$ python -q
>>> import numpy as np
>>> import numpy.linalg as la
>>> np.set_printoptions(suppress=True, linewidth=160)
>>> m1 = np.load("data.npy")
>>> m1
array([[-5, -8, -5, -3,  6,  0, -2, -6,  7, -9,  2],
       [ 6, -3,  3,  3,  4,  7,  8,  1,  3,  5,  8],
       [-1,  8,  1,  8,  0,  6,  9,  2,  2, -4, -6],
       [-9,  1, -2,  2, -3, -6, -9, -3,  6, -2,  8],
       [-1, -4,  7,  5, -4, -6, -6,  7, -9,  7,  3],
       [ 5,  5,  1, -6,  2,  9, -4,  8, -4,  4,  8],
       [-5, -8, -5, -3,  6,  0, -2, -6,  7, -9,  2],
       [ 6, -9, -9,  7, -4, -8,  7,  6, -2,  5,  6],
       [-3,  5, -6, -6,  3,  2, -1, -9,  1, -2, -4]])
>>> f, r1 = m1[7], m1[2]
>>> f @ r1
np.int64(-64)
>>> p = (f @ r1) / (f @ f) * f
>>> la.matrix_rank(np.outer(f, r1))
np.int64(1)
>>> mat = np.load("x.npy")
>>> mat
array([[ -3,  -3,  -3,  -3],
       [ -3,  -6,  -6,  -6],
       [ -3,  -6,  -9,  -9],
       [ -3,  -6,  -9, -12]])
>>> # equal to its transpose
>>> np.all(la.eigvalsh(mat) > 0)
np.False_
>>> [round(float(la.det(mat[:i, :i])), 2) + 0 for i in range(1, 5)]
[-3.0, 9.0, -27.0, 81.0]
>>> round(float(la.eigvalsh(mat).min()), 2)
-24.87
>>> q = mat.astype(float).copy()
>>> for j in range(4):
...     q[:, j] -= q[:, :j] @ (q[:, :j].T @ q[:, j])
...     q[:, j] /= la.norm(q[:, j])
... 
>>> np.round(q.T @ q, 2) + 0
array([[1., 0., 0., 0.],
       [0., 1., 0., 0.],
       [0., 0., 1., 0.],
       [0., 0., 0., 1.]])
>>> np.round(q.T @ mat, 2) + 0
array([[ 6.  , 10.5 , 13.5 , 15.  ],
       [ 0.  ,  2.6 ,  4.33,  5.2 ],
       [ 0.  ,  0.  ,  2.45,  3.67],
       [ 0.  ,  0.  ,  0.  ,  2.12]])
>>> evals, vecs = la.eigh(mat)
>>> x0 = np.array([1, -1, -2, 0])
>>> np.round(la.eigvalsh(mat[1:, 1:]), 2)
array([-23.68,  -2.36,  -0.97])
>>> E = 2 * np.eye(6) + np.eye(6, k=1)
>>> E
array([[2., 1., 0., 0., 0., 0.],
       [0., 2., 1., 0., 0., 0.],
       [0., 0., 2., 1., 0., 0.],
       [0., 0., 0., 2., 1., 0.],
       [0., 0., 0., 0., 2., 1.],
       [0., 0., 0., 0., 0., 2.]])
>>> t = np.radians(120)
>>> r_ = np.eye(6)
>>> r_[2, 2] = r_[1, 1] = np.cos(t)
>>> r_[2, 1], r_[1, 2] = -np.sin(t), np.sin(t)
>>> r_.round(2)
array([[ 1.  ,  0.  ,  0.  ,  0.  ,  0.  ,  0.  ],
       [ 0.  , -0.5 ,  0.87,  0.  ,  0.  ,  0.  ],
       [ 0.  , -0.87, -0.5 ,  0.  ,  0.  ,  0.  ],
       [ 0.  ,  0.  ,  0.  ,  1.  ,  0.  ,  0.  ],
       [ 0.  ,  0.  ,  0.  ,  0.  ,  1.  ,  0.  ],
       [ 0.  ,  0.  ,  0.  ,  0.  ,  0.  ,  1.  ]])
>>> Y = E @ r_.T
>>> np.allclose(E @ E.T, Y @ Y.T)
True
>>> np.round(la.det(r_), 2), np.round(np.trace(r_), 2)
(np.float64(1.0), np.float64(3.0))
>>> Y.round(2)
array([[ 2.  , -0.5 , -0.87,  0.  ,  0.  ,  0.  ],
       [ 0.  , -0.13, -2.23,  0.  ,  0.  ,  0.  ],
       [ 0.  ,  1.73, -1.  ,  1.  ,  0.  ,  0.  ],
       [ 0.  ,  0.  ,  0.  ,  2.  ,  1.  ,  0.  ],
       [ 0.  ,  0.  ,  0.  ,  0.  ,  2.  ,  1.  ],
       [ 0.  ,  0.  ,  0.  ,  0.  ,  0.  ,  2.  ]])
>>> np.allclose(la.norm(E, axis=1), la.norm(Y, axis=1))
True
>>> round(float(la.det(E)), 2)
64.0
>>> (E + E.T) / 2
array([[2. , 0.5, 0. , 0. , 0. , 0. ],
       [0.5, 2. , 0.5, 0. , 0. , 0. ],
       [0. , 0.5, 2. , 0.5, 0. , 0. ],
       [0. , 0. , 0.5, 2. , 0.5, 0. ],
       [0. , 0. , 0. , 0.5, 2. , 0.5],
       [0. , 0. , 0. , 0. , 0.5, 2. ]])
>>> E @ E
array([[4., 4., 1., 0., 0., 0.],
       [0., 4., 4., 1., 0., 0.],
       [0., 0., 4., 4., 1., 0.],
       [0., 0., 0., 4., 4., 1.],
       [0., 0., 0., 0., 4., 4.],
       [0., 0., 0., 0., 0., 4.]])
>>> E @ E
array([[4., 4., 1., 0., 0., 0.],
       [0., 4., 4., 1., 0., 0.],
       [0., 0., 4., 4., 1., 0.],
       [0., 0., 0., 4., 4., 1.],
       [0., 0., 0., 0., 4., 4.],
       [0., 0., 0., 0., 0., 4.]])
>>> np.round(np.sort(la.eigvals(E)), 2)
array([2., 2., 2., 2., 2., 2.])
>>> feats = np.loadtxt("m.csv", delimiter=",")
>>> feats
array([[ 0.68, -0.56,  0.39,  0.65, -0.06],
       [ 1.  ,  0.72, -0.78,  0.87,  0.99],
       [-0.93,  0.73, -0.45, -0.96, -0.21],
       [ 0.94, -0.66,  0.49,  0.66,  0.19],
       [ 0.94, -0.45,  0.58, -0.98,  0.06],
       [ 0.84,  0.82, -0.86,  0.97,  0.94],
       [-0.79,  0.71, -0.69,  0.73,  0.36],
       [-0.99, -0.98,  0.97,  0.48, -1.  ],
       [ 0.83,  0.89, -0.73, -0.98,  0.88],
       [-0.42,  0.69, -0.59, -0.16,  0.44],
       [-0.82,  0.84, -0.7 , -0.77,  0.34],
       [ 1.  , -0.77,  0.54,  0.83,  0.67],
       [-0.99, -0.45,  0.54, -0.73, -0.94],
       [ 0.7 , -1.  ,  0.99, -0.74, -0.98],
       [ 0.98, -0.52,  0.25,  0.86,  0.63],
       [ 0.99,  0.74, -0.86,  1.  ,  0.98],
       [-0.97,  1.  , -0.99, -0.93,  0.93]])
>>> x0 = np.array([5, 8, 3, 2, -5])
>>> rhs = feats @ x0
>>> np.round(la.lstsq(feats, rhs)[0], 2)
array([ 5.,  8.,  3.,  2., -5.])
>>> rng = np.random.default_rng(801190)
>>> rhs = rhs + 0.1 * rng.normal(size=17)
>>> rhs.round(2)
array([ 1.67,  5.1 , -1.06,  1.29,  0.74,  5.33, -0.69, -4.03,  2.68, -0.77, -2.73, -1.29, -3.63,  1.73, -0.05,  5.47, -6.28])
>>> coef, *_ = la.lstsq(feats, rhs)
>>> coef.round()
array([ 5.,  8.,  3.,  2., -5.])
>>> [round(float(la.norm(la.solve(feats.T @ feats + lam * np.eye(5), feats.T @ rhs))), 2) for lam in (0, 1, 10, 100)]
[11.4, 4.78, 1.71, 0.39]
